% python3 -q
>>> import numpy as np
>>> np.set_printoptions(precision=1, suppress=True, linewidth=140, sign=" ")
>>> m1 = np.array([[4, 5, 6, 7, 8, 9, 10, 11],
...     [12, 13, 14, 15, 16, 17, 18, 19],
...     [20, 21, 22, 23, 24, 25, 26, 27],
...     [28, 29, 30, 31, 32, 33, 34, 35],
...     [36, 37, 38, 39, 40, 41, 42, 43],
...     [44, 45, 46, 47, 48, 49, 50, 51],
...     [52, 53, 54, 55, 56, 57, 58, 59]])
>>> u = np.array([1, 3])
>>> np.correlate(m1[6], m1[4], "full")
array([  2236,   4463,   6680,   8886,  11080,  13261,  15428,  17580,  15316,  13069,  10840,   8630,   6440,   4271,   2124])
>>> np.convolve(m1[6], u)
array([  52,  209,  213,  217,  221,  225,  229,  233,  177])
>>> Uu, sig, Vh = np.linalg.svd(m1)
>>> sig.round(1) + 0
array([ 264.8,    7.8,    0. ,    0. ,    0. ,    0. ,    0. ])
>>> out = Uu[:, :2] @ np.diag(sig[:2]) @ Vh[:2]
>>> round(np.linalg.norm(m1 - out) / np.linalg.norm(m1), 1)
np.float64(0.0)
>>> np.linalg.matrix_rank(m1, rtol=0.05)
np.int64(1)
>>> rk = np.linalg.matrix_rank(m1)
>>> rk
np.int64(2)
>>> null = np.linalg.svd(m1)[2][rk:].T
>>> null.shape
(8, 6)
>>> [int(np.linalg.matrix_rank(m1[:, :j + 1])) for j in range(8)]
[1, 2, 2, 2, 2, 2, 2, 2]
>>> np.allclose(m1 @ null, 0)
True
>>> [int(np.linalg.matrix_rank(np.delete(m1, i, axis=0))) for i in range(7)]
[2, 2, 2, 2, 2, 2, 2]
>>> np.round(null @ null.T, 1) + 0
array([[ 0.6, -0.3, -0.2, -0.2, -0.1,  0. ,  0.1,  0.2],
       [-0.3,  0.7, -0.2, -0.2, -0.1,  0. ,  0. ,  0.1],
       [-0.2, -0.2,  0.8, -0.1, -0.1, -0.1,  0. ,  0. ],
       [-0.2, -0.2, -0.1,  0.9, -0.1, -0.1, -0.1, -0.1],
       [-0.1, -0.1, -0.1, -0.1,  0.9, -0.1, -0.2, -0.2],
       [ 0. ,  0. , -0.1, -0.1, -0.1,  0.8, -0.2, -0.2],
       [ 0.1,  0. ,  0. , -0.1, -0.2, -0.2,  0.7, -0.3],
       [ 0.2,  0.1,  0. , -0.1, -0.2, -0.2, -0.3,  0.6]])
